$ python -q
>>> import numpy as np
>>> np.set_printoptions(precision=2, suppress=True, linewidth=160)
>>> F = np.loadtxt("sample7.csv", delimiter=",")
>>> F
array([[0.15, 0.08, 0.15, 0.  , 0.15, 0.15, 0.  , 0.23, 0.  , 0.08, 0.  ],
       [0.  , 0.14, 0.05, 0.14, 0.1 , 0.1 , 0.05, 0.14, 0.14, 0.05, 0.1 ],
       [0.  , 0.11, 0.15, 0.11, 0.07, 0.11, 0.07, 0.11, 0.11, 0.07, 0.07],
       [0.12, 0.06, 0.06, 0.12, 0.06, 0.19, 0.06, 0.06, 0.06, 0.12, 0.06],
       [0.07, 0.  , 0.21, 0.21, 0.07, 0.  , 0.14, 0.07, 0.  , 0.14, 0.07],
       [0.06, 0.  , 0.17, 0.11, 0.  , 0.22, 0.11, 0.17, 0.06, 0.  , 0.11],
       [0.  , 0.21, 0.  , 0.14, 0.  , 0.  , 0.29, 0.07, 0.21, 0.  , 0.07],
       [0.  , 0.3 , 0.2 , 0.  , 0.  , 0.2 , 0.  , 0.3 , 0.  , 0.  , 0.  ],
       [0.14, 0.09, 0.14, 0.  , 0.14, 0.09, 0.09, 0.09, 0.14, 0.09, 0.  ],
       [0.17, 0.06, 0.  , 0.11, 0.17, 0.11, 0.06, 0.  , 0.17, 0.06, 0.11],
       [0.1 , 0.15, 0.05, 0.15, 0.05, 0.  , 0.1 , 0.  , 0.1 , 0.15, 0.15]])
>>> np.allclose(F, F.T)
False
>>> np.round((F - F.T) / 2, 2) + 0
array([[ 0.  ,  0.04,  0.08, -0.06,  0.04,  0.05,  0.  ,  0.12, -0.07, -0.04, -0.05],
       [-0.04,  0.  , -0.03,  0.04,  0.05,  0.05, -0.08, -0.08,  0.03,  0.  , -0.03],
       [-0.08,  0.03,  0.  ,  0.02, -0.07, -0.03,  0.04, -0.04, -0.01,  0.04,  0.01],
       [ 0.06, -0.04, -0.02,  0.  , -0.08,  0.04, -0.04,  0.03,  0.03,  0.01, -0.04],
       [-0.04, -0.05,  0.07,  0.08,  0.  ,  0.  ,  0.07,  0.04, -0.07, -0.01,  0.01],
       [-0.05, -0.05,  0.03, -0.04,  0.  ,  0.  ,  0.06, -0.02, -0.02, -0.06,  0.06],
       [ 0.  ,  0.08, -0.04,  0.04, -0.07, -0.06,  0.  ,  0.04,  0.06, -0.03, -0.01],
       [-0.12,  0.08,  0.04, -0.03, -0.04,  0.02, -0.04,  0.  , -0.05,  0.  ,  0.  ],
       [ 0.07, -0.03,  0.01, -0.03,  0.07,  0.02, -0.06,  0.05,  0.  , -0.04, -0.05],
       [ 0.04,  0.  , -0.04, -0.01,  0.01,  0.06,  0.03,  0.  ,  0.04,  0.  , -0.02],
       [ 0.05,  0.03, -0.01,  0.04, -0.01, -0.06,  0.01,  0.  ,  0.05,  0.02,  0.  ]])
>>> np.allclose(F @ F.T, F.T @ F)
False
>>> np.sort(np.abs(np.linalg.eigvals(F)))
array([0.05, 0.11, 0.11, 0.13, 0.13, 0.14, 0.15, 0.15, 0.22, 0.23, 1.  ])
>>> O, r_ = np.linalg.qr(F)
>>> np.round(O.T @ O, 2) + 0
array([[1., 0., 0., 0., 0., 0., 0., 0., 0., 0., 0.],
       [0., 1., 0., 0., 0., 0., 0., 0., 0., 0., 0.],
       [0., 0., 1., 0., 0., 0., 0., 0., 0., 0., 0.],
       [0., 0., 0., 1., 0., 0., 0., 0., 0., 0., 0.],
       [0., 0., 0., 0., 1., 0., 0., 0., 0., 0., 0.],
       [0., 0., 0., 0., 0., 1., 0., 0., 0., 0., 0.],
       [0., 0., 0., 0., 0., 0., 1., 0., 0., 0., 0.],
       [0., 0., 0., 0., 0., 0., 0., 1., 0., 0., 0.],
       [0., 0., 0., 0., 0., 0., 0., 0., 1., 0., 0.],
       [0., 0., 0., 0., 0., 0., 0., 0., 0., 1., 0.],
       [0., 0., 0., 0., 0., 0., 0., 0., 0., 0., 1.]])
>>> np.abs(np.diag(r_))
array([0.32, 0.43, 0.31, 0.3 , 0.14, 0.24, 0.19, 0.11, 0.06, 0.08, 0.04])
>>> np.allclose(r_.T @ r_, F.T @ F)
True
>>> np.trace(O @ O.T)
np.float64(11.0)
>>> np.round(O @ r_, 2) + 0
array([[0.15, 0.08, 0.15, 0.  , 0.15, 0.15, 0.  , 0.23, 0.  , 0.08, 0.  ],
       [0.  , 0.14, 0.05, 0.14, 0.1 , 0.1 , 0.05, 0.14, 0.14, 0.05, 0.1 ],
       [0.  , 0.11, 0.15, 0.11, 0.07, 0.11, 0.07, 0.11, 0.11, 0.07, 0.07],
       [0.12, 0.06, 0.06, 0.13, 0.06, 0.19, 0.06, 0.06, 0.06, 0.12, 0.06],
       [0.07, 0.  , 0.21, 0.21, 0.07, 0.  , 0.14, 0.07, 0.  , 0.14, 0.07],
       [0.06, 0.  , 0.17, 0.11, 0.  , 0.22, 0.11, 0.17, 0.06, 0.  , 0.11],
       [0.  , 0.21, 0.  , 0.14, 0.  , 0.  , 0.29, 0.07, 0.21, 0.  , 0.07],
       [0.  , 0.3 , 0.2 , 0.  , 0.  , 0.2 , 0.  , 0.3 , 0.  , 0.  , 0.  ],
       [0.14, 0.09, 0.14, 0.  , 0.14, 0.09, 0.09, 0.09, 0.14, 0.09, 0.  ],
       [0.17, 0.06, 0.  , 0.11, 0.17, 0.11, 0.06, 0.  , 0.17, 0.06, 0.11],
       [0.1 , 0.15, 0.05, 0.15, 0.05, 0.  , 0.1 , 0.  , 0.1 , 0.15, 0.15]])
>>> def softmax(z):
...     e = np.exp(z - z.max(axis=-1, keepdims=True))
...     return e / e.sum(axis=-1, keepdims=True)
... 
>>> softmax(F).sum(axis=1)
array([1., 1., 1., 1., 1., 1., 1., 1., 1., 1., 1.])
>>> softmax(F[5])
array([0.09, 0.08, 0.1 , 0.09, 0.08, 0.1 , 0.09, 0.1 , 0.09, 0.08, 0.09])
>>> S = F @ F.T / np.sqrt(11)
>>> softmax(S).round(6).argmax(axis=1)
array([ 0,  1,  7,  3,  4,  5,  6,  7,  8,  9, 10])
